$ ipython --no-banner

In [1]: import numpy as np

In [2]: import numpy.linalg as la

In [3]: np.set_printoptions(precision=3, suppress=True, linewidth=140, legacy="1.25")

In [4]: F = np.loadtxt("a.csv", delimiter=",")

In [5]: print(F)
[[ 2.  2. -2.  0.  2. -2.  2.]
 [ 0.  0. -2.  2.  0.  1.  1.]
 [ 2. -2.  0.  2. -1.  1. -2.]
 [-2. -2. -1.  0.  0.  2.  2.]
 [ 2.  2. -2.  0. -2.  2. -2.]
 [ 0.  0. -2.  2.  0.  1.  1.]
 [ 2. -2.  2. -2. -2.  2.  1.]
 [ 2.  1.  1.  2.  2.  1. -2.]
 [ 1.  0.  0. -2.  2.  2. -1.]
 [-2.  2. -1. -2. -2.  2.  2.]
 [-1.  0.  0.  0. -1. -2.  2.]
 [-2.  2.  0.  2.  2.  1.  0.]]

In [6]: vec = np.array([2, 0, 0, 0, 2, 0, 1])

In [7]: target = F @ vec

In [8]: print(np.round(la.lstsq(F, target)[0], 3) + 0)
[2. 0. 0. 0. 2. 0. 1.]

In [9]: print(target)
[10.  1.  0. -2. -2.  1.  1.  6.  5. -6. -2.  0.]

In [10]: rng = np.random.default_rng(678)

In [11]: target = target + 0.1 * rng.normal(size=12)

In [12]: print(target)
[10.092  1.02   0.043 -1.988 -2.244  1.021  0.909  5.934  5.033 -5.904 -1.888  0.197]

In [13]: beta, *_ = la.lstsq(F, target)

In [14]: print([round(float(la.norm(la.solve(F.T @ F + lam * np.eye(7), F.T @ target))), 2) for lam in (0, 1, 10, 100)])
[3.01, 2.85, 2.0, 0.6]

In [15]: print(np.round(F.T @ (target - F @ beta), 3) + 0)
[0. 0. 0. 0. 0. 0. 0.]

In [16]: M2 = F / np.sqrt((F ** 2).mean(axis=1, keepdims=True))

In [17]: print(la.matrix_rank(F - F.mean(axis=1, keepdims=True)))
6

In [18]: print(la.norm(M2, axis=1))
[2.646 2.646 2.646 2.646 2.646 2.646 2.646 2.646 2.646 2.646 2.646 2.646]

In [19]: print(M2[1])
[ 0.     0.    -1.673  1.673  0.     0.837  0.837]

In [20]: print(la.matrix_rank(M2) == la.matrix_rank(F))
True

In [21]: M2 = np.c_[F[:, :3] @ np.array([[3, 4, 5], [1, 3, 1], [3, 2, 5]]), np.array([-2, 0, -1, 2, 0, -2, 2, -2, 2, 2, 1, -2])]

In [22]: print(M2)
[[  2.  10.   2.  -2.]
 [ -6.  -4. -10.   0.]
 [  4.   2.   8.  -1.]
 [-11. -16. -17.   2.]
 [  2.  10.   2.   0.]
 [ -6.  -4. -10.  -2.]
 [ 10.   6.  18.   2.]
 [ 10.  13.  16.  -2.]
 [  3.   4.   5.   2.]
 [ -7.  -4. -13.   2.]
 [ -3.  -4.  -5.   1.]
 [ -4.  -2.  -8.  -2.]]

In [23]: print(la.matrix_rank(np.c_[F, M2]))
8

In [24]: print(la.matrix_rank(M2))
4

In [25]: print(np.round(la.lstsq(F, M2[:, 0])[0], 3) + 0)
[3. 1. 3. 0. 0. 0. 0.]

In [26]: P = F @ la.solve(F.T @ F, F.T)

In [27]: print(np.diag(P))
[0.843 0.323 0.455 0.584 0.743 0.323 0.894 0.577 0.697 0.653 0.293 0.614]

In [28]: U, s, vt = la.svd(F, full_matrices=False)

In [29]: print(np.round(U.T @ F @ vt.T, 3) + 0)
[[7.423 0.    0.    0.    0.    0.    0.   ]
 [0.    7.074 0.    0.    0.    0.    0.   ]
 [0.    0.    5.982 0.    0.    0.    0.   ]
 [0.    0.    0.    5.24  0.    0.    0.   ]
 [0.    0.    0.    0.    4.766 0.    0.   ]
 [0.    0.    0.    0.    0.    4.006 0.   ]
 [0.    0.    0.    0.    0.    0.    2.417]]

In [30]: print(s)
[7.423 7.074 5.982 5.24  4.766 4.006 2.417]

In [31]: print(np.allclose(U * s @ vt, F))
True

In [32]: print((s > 1e-8).sum())
7

In [33]: mat = np.loadtxt("run8.csv", delimiter=",")

In [34]: print(mat)
[[ 1.  0.  3.  0. -2. -2.  0. -3. -2. -1.  1.  2.]
 [ 2.  2.  2. -3. -1. -3.  3. -2.  1.  3. -3. -2.]
 [-3.  2.  1. -2.  3. -1.  2.  0. -3.  0.  1.  3.]
 [-3. -3.  0.  2.  3. -3.  0. -3. -2. -3. -1.  3.]
 [ 2.  2.  0.  2. -1.  3.  2.  2.  2.  0.  1.  1.]
 [-2.  1. -3. -2.  0.  1. -3.  1. -1.  3.  3. -1.]
 [ 3. -1. -1. -1.  0.  2. -3. -2.  0. -2. -1. -3.]
 [-1.  0. -2. -1. -1.  0. -3.  3.  3. -1.  0. -1.]
 [ 2.  3.  1. -2.  3.  3. -1.  2.  3.  3.  0. -2.]
 [-1.  1.  0.  2. -2. -2. -2.  0.  0.  3.  0.  2.]
 [-1.  0.  3.  0. -1. -3.  1.  2. -3. -2. -2. -2.]
 [-2.  2.  3. -1.  2.  3.  0. -2.  3. -3.  3. -3.]]

In [35]: vec = np.array([1, 0, 0, 2, -2, -1, 2, -2, 1, -2, 2, -2])

In [36]: target = mat @ vec

In [37]: beta, lr = np.zeros(12), 1 / la.norm(mat, 2) ** 2

In [38]: for i in range(250):
    ...:     beta -= lr * mat.T @ (mat @ beta - target)
    ...:     if i % 50 == 0: print(i, round(la.norm(mat @ beta - target), 3))
    ...: 
0 21.736
50 1.254
100 1.09
150 1.007
200 0.933

In [39]: print(beta)
[ 0.344 -0.385  0.431  1.616 -2.49  -0.053  1.906 -2.103  0.953 -1.764  1.219 -1.652]

In [40]: f = np.array([2, 7])

In [41]: print(np.convolve(mat[2], f))
[ -6. -17.  16.   3.  -8.  19.  -3.  14.  -6. -21.   2.  13.  21.]

In [42]: print(np.polyval(f, mat[2]))
[ 1. 11.  9.  3. 13.  5. 11.  7.  1.  7.  9. 13.]

In [43]: print(np.cross(mat[2, :3], mat[3, :3]))
[ 3. -3. 15.]

In [44]: f = np.array([-1, -2, 1, 0, 1, 2, 0, 1, 1, 2, 1, -1])

In [45]: M2 = mat + np.outer(f, np.eye(12)[2])

In [46]: print(round(la.det(M2) / la.det(mat), 3), np.round(1 + la.solve(mat, f)[2], 3))
0.496 0.496

In [47]: print(M2)
[[ 1.  0.  2.  0. -2. -2.  0. -3. -2. -1.  1.  2.]
 [ 2.  2.  0. -3. -1. -3.  3. -2.  1.  3. -3. -2.]
 [-3.  2.  2. -2.  3. -1.  2.  0. -3.  0.  1.  3.]
 [-3. -3.  0.  2.  3. -3.  0. -3. -2. -3. -1.  3.]
 [ 2.  2.  1.  2. -1.  3.  2.  2.  2.  0.  1.  1.]
 [-2.  1. -1. -2.  0.  1. -3.  1. -1.  3.  3. -1.]
 [ 3. -1. -1. -1.  0.  2. -3. -2.  0. -2. -1. -3.]
 [-1.  0. -1. -1. -1.  0. -3.  3.  3. -1.  0. -1.]
 [ 2.  3.  2. -2.  3.  3. -1.  2.  3.  3.  0. -2.]
 [-1.  1.  2.  2. -2. -2. -2.  0.  0.  3.  0.  2.]
 [-1.  0.  4.  0. -1. -3.  1.  2. -3. -2. -2. -2.]
 [-2.  2.  2. -1.  2.  3.  0. -2.  3. -3.  3. -3.]]

In [48]: M2 = la.inv(mat)

In [49]: print(np.round(la.slogdet(mat)[0], 3))
1.0

In [50]: print(np.round(la.inv(M2), 3) + 0)
[[ 1.  0.  3.  0. -2. -2.  0. -3. -2. -1.  1.  2.]
 [ 2.  2.  2. -3. -1. -3.  3. -2.  1.  3. -3. -2.]
 [-3.  2.  1. -2.  3. -1.  2.  0. -3.  0.  1.  3.]
 [-3. -3.  0.  2.  3. -3.  0. -3. -2. -3. -1.  3.]
 [ 2.  2.  0.  2. -1.  3.  2.  2.  2.  0.  1.  1.]
 [-2.  1. -3. -2.  0.  1. -3.  1. -1.  3.  3. -1.]
 [ 3. -1. -1. -1.  0.  2. -3. -2.  0. -2. -1. -3.]
 [-1.  0. -2. -1. -1.  0. -3.  3.  3. -1.  0. -1.]
 [ 2.  3.  1. -2.  3.  3. -1.  2.  3.  3.  0. -2.]
 [-1.  1.  0.  2. -2. -2. -2.  0.  0.  3.  0.  2.]
 [-1.  0.  3.  0. -1. -3.  1.  2. -3. -2. -2. -2.]
 [-2.  2.  3. -1.  2.  3.  0. -2.  3. -3.  3. -3.]]

In [51]: print(np.allclose(M2, mat.T))
False

In [52]: print(round(float(la.det(mat) * la.det(M2)), 3))
1.0

In [53]: print((np.abs(M2) > 1e-9).astype(int))
[[1 1 1 1 1 1 1 1 1 1 1 1]
 [1 1 1 1 1 1 1 1 1 1 1 1]
 [1 1 1 1 1 1 1 1 1 1 1 1]
 [1 1 1 1 1 1 1 1 1 1 1 1]
 [1 1 1 1 1 1 1 1 1 1 1 1]
 [1 1 1 1 1 1 1 1 1 1 1 1]
 [1 1 1 1 1 1 1 1 1 1 1 1]
 [1 1 1 1 1 1 1 1 1 1 1 1]
 [1 1 1 1 1 1 1 1 1 1 1 1]
 [1 1 1 1 1 1 1 1 1 1 1 1]
 [1 1 1 1 1 1 1 1 1 1 1 1]
 [1 1 1 1 1 1 1 1 1 1 1 1]]

In [54]: print(np.round(mat @ M2, 3) + 0)
[[1. 0. 0. 0. 0. 0. 0. 0. 0. 0. 0. 0.]
 [0. 1. 0. 0. 0. 0. 0. 0. 0. 0. 0. 0.]
 [0. 0. 1. 0. 0. 0. 0. 0. 0. 0. 0. 0.]
 [0. 0. 0. 1. 0. 0. 0. 0. 0. 0. 0. 0.]
 [0. 0. 0. 0. 1. 0. 0. 0. 0. 0. 0. 0.]
 [0. 0. 0. 0. 0. 1. 0. 0. 0. 0. 0. 0.]
 [0. 0. 0. 0. 0. 0. 1. 0. 0. 0. 0. 0.]
 [0. 0. 0. 0. 0. 0. 0. 1. 0. 0. 0. 0.]
 [0. 0. 0. 0. 0. 0. 0. 0. 1. 0. 0. 0.]
 [0. 0. 0. 0. 0. 0. 0. 0. 0. 1. 0. 0.]
 [0. 0. 0. 0. 0. 0. 0. 0. 0. 0. 1. 0.]
 [0. 0. 0. 0. 0. 0. 0. 0. 0. 0. 0. 1.]]

In [55]: K = np.load("case1.npy")

In [56]: print(K)
[[-2  3  0  0  0  0]
 [ 2  0  0  0  0  0]
 [ 5  2  0  0  0  0]
 [ 0  0 -2  3  0  0]
 [ 0  0  2  0  0  0]
 [ 0  0  5  2  0  0]
 [ 0  0  0  0 -2  3]
 [ 0  0  0  0  2  0]
 [ 0  0  0  0  5  2]]

In [57]: Q, r_ = la.qr(K)

In [58]: print(np.round(Q @ r_, 3) + 0)
[[-2.  3.  0.  0.  0.  0.]
 [ 2.  0.  0.  0.  0.  0.]
 [ 5.  2.  0.  0.  0.  0.]
 [ 0.  0. -2.  3.  0.  0.]
 [ 0.  0.  2.  0.  0.  0.]
 [ 0.  0.  5.  2.  0.  0.]
 [ 0.  0.  0.  0. -2.  3.]
 [ 0.  0.  0.  0.  2.  0.]
 [ 0.  0.  0.  0.  5.  2.]]

In [59]: print(np.round(Q.T @ Q, 3) + 0)
[[1. 0. 0. 0. 0. 0.]
 [0. 1. 0. 0. 0. 0.]
 [0. 0. 1. 0. 0. 0.]
 [0. 0. 0. 1. 0. 0.]
 [0. 0. 0. 0. 1. 0.]
 [0. 0. 0. 0. 0. 1.]]

In [60]: print(r_)
[[ 5.745  0.696  0.     0.     0.     0.   ]
 [ 0.    -3.538  0.     0.     0.     0.   ]
 [ 0.     0.    -5.745 -0.696  0.     0.   ]
 [ 0.     0.     0.    -3.538  0.     0.   ]
 [ 0.     0.     0.     0.    -5.745 -0.696]
 [ 0.     0.     0.     0.     0.    -3.538]]

In [61]: print(np.allclose(r_.T @ r_, K.T @ K))
True

In [62]: print(round(float(abs(r_[0, 0])), 3), round(la.norm(K[:, 0]), 3))
5.745 5.745

In [63]: print(np.abs(np.diag(r_)))
[5.745 3.538 5.745 3.538 5.745 3.538]
